% ipython --no-banner

In [1]: import numpy as np

In [2]: np.set_printoptions(precision=1, suppress=True, linewidth=140, legacy="1.25")

In [3]: W0 = np.loadtxt("sample13.csv", delimiter=",")

In [4]: W0
Out[4]: 
array([[ 0.,  0.,  0.,  0.,  0.,  3.,  0.,  0.,  6.,  2.,  0.],
       [ 5.,  0.,  9.,  0.,  5.,  2.,  0.,  0.,  0.,  8.,  0.],
       [ 0.,  0.,  0.,  1.,  0.,  9.,  0.,  0.,  6.,  0.,  0.],
       [ 0.,  0.,  0.,  0.,  0.,  0.,  0.,  0.,  0.,  2.,  0.],
       [ 4.,  0.,  7.,  0.,  7.,  0.,  1.,  6.,  0.,  7.,  6.],
       [ 6.,  0.,  7.,  0.,  3., 15.,  0.,  3.,  0.,  4.,  0.],
       [ 1.,  0.,  5.,  0.,  1.,  0.,  0.,  0.,  0.,  6.,  0.],
       [ 0.,  0.,  3.,  0.,  0.,  1.,  0.,  0.,  0.,  4.,  0.],
       [ 0., 15.,  0.,  2.,  0.,  2.,  1.,  0.,  0.,  0.,  0.],
       [ 3.,  3.,  3.,  0.,  3.,  6.,  0.,  6.,  0.,  2.,  0.],
       [ 0.,  0.,  0.,  0.,  3.,  0.,  6.,  5.,  0.,  2., 11.],
       [ 4.,  3.,  4.,  0.,  2., 12.,  0.,  4.,  0.,  2.,  0.],
       [ 0., 12.,  0.,  0.,  0.,  7.,  0.,  2.,  0.,  0.,  0.]])

In [5]: hat = W0 @ np.linalg.solve(W0.T @ W0, W0.T)

In [6]: np.round(hat @ W0[:, 7], 1) + 0
Out[6]: array([0., 0., 0., 0., 6., 3., 0., 0., 0., 6., 5., 4., 2.])

In [7]: np.diag(hat)
Out[7]: array([1. , 1. , 1. , 1. , 1. , 0.7, 0.6, 0.5, 1. , 1. , 1. , 0.4, 1. ])

In [8]: print(np.round(np.trace(hat), 1))
11.0

In [9]: Q, r_ = np.linalg.qr(W0)

In [10]: np.abs(np.diag(r_))
Out[10]: array([10.1, 19.6,  5.8,  1.6,  5. , 12.2,  4.1,  3.8,  4.5,  2. ,  1.7])

In [11]: np.round(Q.T @ Q, 1) + 0
Out[11]: 
array([[1., 0., 0., 0., 0., 0., 0., 0., 0., 0., 0.],
       [0., 1., 0., 0., 0., 0., 0., 0., 0., 0., 0.],
       [0., 0., 1., 0., 0., 0., 0., 0., 0., 0., 0.],
       [0., 0., 0., 1., 0., 0., 0., 0., 0., 0., 0.],
       [0., 0., 0., 0., 1., 0., 0., 0., 0., 0., 0.],
       [0., 0., 0., 0., 0., 1., 0., 0., 0., 0., 0.],
       [0., 0., 0., 0., 0., 0., 1., 0., 0., 0., 0.],
       [0., 0., 0., 0., 0., 0., 0., 1., 0., 0., 0.],
       [0., 0., 0., 0., 0., 0., 0., 0., 1., 0., 0.],
       [0., 0., 0., 0., 0., 0., 0., 0., 0., 1., 0.],
       [0., 0., 0., 0., 0., 0., 0., 0., 0., 0., 1.]])

In [12]: np.allclose(r_.T @ r_, W0.T @ W0)
Out[12]: True

In [13]: arr = np.loadtxt("run19.csv", delimiter=",")

In [14]: arr
Out[14]: 
array([[ 6.,  3.,  0.,  0.,  0.,  0.,  0.,  0.,  0.,  0.,  0.,  0.],
       [ 3., -8.,  3.,  0.,  0.,  0.,  0.,  0.,  0.,  0.,  0.,  0.],
       [ 0.,  3.,  0.,  3.,  0.,  0.,  0.,  0.,  0.,  0.,  0.,  0.],
       [ 0.,  0.,  3., -2.,  3.,  0.,  0.,  0.,  0.,  0.,  0.,  0.],
       [ 0.,  0.,  0.,  3., -2.,  3.,  0.,  0.,  0.,  0.,  0.,  0.],
       [ 0.,  0.,  0.,  0.,  3.,  9.,  3.,  0.,  0.,  0.,  0.,  0.],
       [ 0.,  0.,  0.,  0.,  0.,  3.,  8.,  3.,  0.,  0.,  0.,  0.],
       [ 0.,  0.,  0.,  0.,  0.,  0.,  3., -1.,  3.,  0.,  0.,  0.],
       [ 0.,  0.,  0.,  0.,  0.,  0.,  0.,  3.,  2.,  3.,  0.,  0.],
       [ 0.,  0.,  0.,  0.,  0.,  0.,  0.,  0.,  3.,  5.,  3.,  0.],
       [ 0.,  0.,  0.,  0.,  0.,  0.,  0.,  0.,  0.,  3., -5.,  3.],
       [ 0.,  0.,  0.,  0.,  0.,  0.,  0.,  0.,  0.,  0.,  3., -1.]])

In [15]: # equal to its transpose

In [16]: rng = np.random.default_rng(403)

In [17]: labels = rng.permutation(12)

In [18]: labels
Out[18]: array([ 2,  6, 11,  8,  1,  0,  9,  5,  3,  7, 10,  4])

In [19]: out = arr[labels][:, labels]

In [20]: np.allclose(out, arr)
Out[20]: False

In [21]: np.sort(np.abs(np.linalg.eigvals(out)))
Out[21]: array([ 0.1,  1.1,  2.1,  3.1,  3.7,  5.8,  6.6,  6.7,  7.3,  7.8,  9.7, 12.2])

In [22]: print(np.diag(out))
[ 0.  8. -1.  2. -8.  6.  5.  9. -2. -1. -5. -2.]

In [23]: evals, vecs = np.linalg.eigh(arr)

In [24]: x0 = np.array([-2, 3, -2, 3, 0, 1, 2, 0, 0, 0, -3, 2])

In [25]: np.linalg.eigvalsh(arr[1:, 1:])
Out[25]: array([-9.2, -7.3, -5.8, -3.7, -1.1,  0.1,  2.1,  3.1,  6.6,  7.8, 12.2])

In [26]: x0 @ arr @ x0
Out[26]: -206.0

In [27]: (np.sign(vecs[:, -1].round(6)) == np.sign(vecs[0, -1].round(6))).astype(int)
Out[27]: array([1, 1, 1, 1, 1, 1, 1, 1, 1, 1, 1, 1])

In [28]: print(np.abs(arr).sum(axis=1).max(), round(float(np.abs(evals).max()), 1))
15.0 12.2

In [29]: X = np.loadtxt("out15.csv", delimiter=",")

In [30]: X.round(1) + 0
Out[30]: 
array([[-21.5, -15.6,   3.9,   5.9],
       [-17.3, -12.5,   3.4,   5. ],
       [-15.1, -11. ,   3.1,   4.5],
       [-10.7,  -7.7,   2.5,   3.4],
       [ -8.8,  -6.3,   2.1,   2.8],
       [ -7.8,  -5.6,   2. ,   2.5],
       [ -6.6,  -4.7,   1.8,   2.2],
       [ -5.1,  -3.6,   1.5,   1.7],
       [ -2.9,  -1.9,   1. ,   0.9],
       [ -1.5,  -0.9,   0.6,   0.4],
       [ -1.3,  -0.7,   0.5,   0.3],
       [ -0.9,  -0.5,   0.4,   0.1],
       [ -0.9,  -0.4,   0.4,   0.1],
       [ -0.4,  -0.1,   0.2,  -0.1],
       [ -0.4,  -0.1,   0.1,  -0.1],
       [ -0.4,  -0.1,   0.1,  -0.1],
       [  0. ,   0. ,   0. ,   0. ],
       [  0. ,   0. ,   0. ,   0. ],
       [  0.2,   0. ,   0. ,   0.2],
       [  0.3,   0. ,   0. ,   0.3],
       [  0.7,   0.1,   0.1,   0.7],
       [  1.1,   0.3,   0.3,   1. ],
       [  1.5,   0.4,   0.3,   1.2],
       [  3.8,   1.4,   0.8,   2.5],
       [  3.9,   1.4,   0.8,   2.5],
       [ 10.6,   5. ,   1.8,   5. ],
       [ 15.4,   7.6,   2.4,   6.4],
       [ 21.1,  10.8,   3.1,   7.9],
       [ 21.8,  11.2,   3.2,   8.1],
       [ 22.4,  11.6,   3.2,   8.3]])

In [31]: # null space of dimension 1

In [32]: out = X + rng.integers(-2, 3, (30, 3)) @ rng.integers(-2, 3, (3, 4))

In [33]: print(out.round(1) + 0)
[[-21.5 -18.6   1.9   3.9]
 [-17.3 -18.5   3.4   5. ]
 [-15.1 -15.    3.1   6.5]
 [-10.7  -6.7   6.5  -0.6]
 [ -8.8  -6.3  -3.9   8.8]
 [ -7.8  -4.6   4.   -3.5]
 [ -6.6  -5.7   5.8   2.2]
 [ -5.1  -1.6   3.5  -0.3]
 [ -2.9   2.1   1.   -1.1]
 [ -1.5  -1.9  -1.4   6.4]
 [ -1.3  -5.7  -3.5   6.3]
 [ -0.9  -1.5   0.4   2.1]
 [ -0.9  -2.4  -3.6   6.1]
 [ -0.4  -0.1  -3.8   1.9]
 [ -0.4   0.9  -3.9  -0.1]
 [ -0.4   3.9   0.1  -2.1]
 [  0.    0.   -4.    2. ]
 [  0.   -2.   -4.    6. ]
 [  0.2  -1.   -6.    2.2]
 [  0.3   3.    4.   -7.7]
 [  0.7  -0.9   2.1  -1.3]
 [  1.1   0.3  -1.7   5. ]
 [  1.5   2.4  -1.7   1.2]
 [  3.8  -1.6   2.8   4.5]
 [  3.9   1.4   2.8  -1.5]
 [ 10.6   2.    3.8   7. ]
 [ 15.4   7.6  -3.6  12.4]
 [ 21.1  11.8   1.1   9.9]
 [ 21.8  13.2   9.2  -1.9]
 [ 22.4  17.6   5.2   4.3]]

In [34]: np.linalg.svd(out - X, compute_uv=False)
Out[34]: array([28.8, 13.5,  8.2,  0. ])

In [35]: np.linalg.matrix_rank(out - X, tol=1e-8)
Out[35]: 3

In [36]: Z = 3 * np.array([[-0.5, 1.6, 0.0, -0.1, -1.5, -0.2, 0.9],
    ...:     [-0.9, -1.8, -1.3, 0.4, -0.4, -0.5, 0.3]])

In [37]: labels = rng.integers(0, 2, 30)

In [38]: E = Z[labels] + rng.normal(size=(30, 7))

In [39]: E.round(1) + 0
Out[39]: 
array([[-3.2, -3.5, -4. ,  2.4, -1.1, -0.9, -0.1],
       [-1.1, -5.7, -4.3,  0.7, -2.4, -1.2,  1.8],
       [-1.2, -5. , -4.2,  1.1, -2.4, -2.3,  0.3],
       [-1.4,  6.1,  1.2,  1. , -4.2, -0.6,  1.2],
       [-4.5,  5. , -1.9, -0.9, -4.6, -1.2,  2.4],
       [-2.6, -3.3, -3.8,  1.1, -2.3, -1.5, -0.3],
       [-1.8, -5.3, -2.8,  2. , -2.9, -1. ,  1.8],
       [-2.6, -3.3, -4. ,  0.7, -3.3, -1.9,  0.8],
       [-0.5,  2.9,  0.1, -0.4, -4.2,  0.2,  3.5],
       [-2.8, -5.9, -3.3,  2.4, -1.8, -0.5,  3.2],
       [-4.4, -4.2, -3.8,  0.6, -1.3, -1.9, -0.2],
       [-2.9, -5.6, -4.9,  0.3, -2.2, -1.6,  2.1],
       [-0.8,  3.5, -0.2,  2. , -4.2, -0.5,  1.3],
       [-1.5, -5.5, -2.9,  2.7, -3.4, -1.7,  0.1],
       [ 0.5,  5.7,  0.4, -0.6, -4.1, -1.2,  2.9],
       [-4.3, -5. , -3.5,  1.1, -0.6, -1.6, -0.3],
       [-3.8, -6.5, -5.3,  1.2, -1.4,  0.2,  0.7],
       [-3.8, -5.3, -3.3,  0.2, -0.2, -1.7, -0.2],
       [-0.6,  3.1, -0.5,  0.8, -3. ,  0.3,  2.8],
       [-2. ,  3.4,  0. ,  1. , -3.7, -0.2,  2.8],
       [-1.4,  4.4, -0.3, -1.3, -5. , -1.8,  2.5],
       [-1.4, -5. , -3.5,  0. , -1.5, -1.8,  0. ],
       [-0.2,  4.6,  1.3,  0.3, -4.6,  0.1,  3.5],
       [-1.2,  5.9,  0.8, -0.7, -6.1, -0.6,  2. ],
       [-2.2,  5.7,  1.3, -1.5, -4.4,  0.4,  2.5],
       [-2.6, -6.5, -2.9,  1.3, -2.5, -1. ,  0.8],
       [-2.1,  6.2,  1.3,  0.8, -3.8, -0.6,  0.7],
       [-1.7, -5. , -4.4,  2.3, -2.5, -0.2,  0.1],
       [-3. , -5.9, -2.7, -0.1, -0.1, -2.3,  1. ],
       [-0.7, -5.5, -3.4,  1.8, -1. , -0.5,  0.5]])

In [40]: def softmax(z):
    ...:     e = np.exp(z - z.max(axis=-1, keepdims=True))
    ...:     return e / e.sum(axis=-1, keepdims=True)
    ...: 

In [41]: np.round(softmax(10 * E[28]), 1) + 0
Out[41]: array([0., 0., 0., 0., 0., 0., 1.])

In [42]: scores = E @ E.T / np.sqrt(7)

In [43]: softmax(scores).round(6).argmax(axis=1)
Out[43]: array([16, 16, 16, 23,  4, 16, 16, 11, 23, 16, 16, 16, 23, 16, 23, 16, 16, 16, 23, 23, 23, 16, 23, 23, 23, 16, 23, 16, 16, 16])
